% ipython --no-banner

In [1]: import numpy as np

In [2]: import numpy.linalg as la

In [3]: np.set_printoptions(suppress=True, linewidth=100)

In [4]: X = np.load("layer6.npy")

In [5]: print(X)
[[-10   3   3]
 [  0   0   1]
 [ -3   1 -10]]

In [6]: left, sig, Vh = la.svd(X)

In [7]: print(sig.round(1) + 0)
[10.9 10.5  0. ]

In [8]: print(np.argmax(sig[:-1] / (sig[1:] + 1e-6)) + 1)
2

In [9]: other = left[:, :2] @ np.diag(sig[:2]) @ Vh[:2]

In [10]: print(la.matrix_rank(X, rtol=0.05))
2

In [11]: print(la.matrix_rank(other))
2

In [12]: print(other.round(1) + 0)
[[-10.   3.   3.]
 [  0.   0.   1.]
 [ -3.   1. -10.]]

In [13]: left, sig, Vh = la.svd(other)

In [14]: evecs = Vh[:(sig > 1e-8).sum()]

In [15]: rng = np.random.default_rng(714)

In [16]: x0 = other[2] + -2 * other[0] + rng.integers(2) * np.eye(3)[0]

In [17]: print(x0.round(1))
[ 18.  -5. -16.]

In [18]: print(np.allclose(evecs.T @ evecs @ x0, x0))
False

In [19]: print(np.round(np.diag(evecs.T @ evecs), 1))
[0.9 0.1 1. ]

In [20]: print(la.matrix_rank(X, rtol=0.1))
2

In [21]: print([round(float(x), 1) for x in la.svd(X, compute_uv=False)[:3]])
[10.9, 10.5, 0.0]

In [22]: print(np.argsort(-la.norm(X, axis=0).round(6), kind="stable")[:3])
[2 0 1]

In [23]: print(round(float(la.norm(X, 2) / la.norm(X)), 1))
0.7
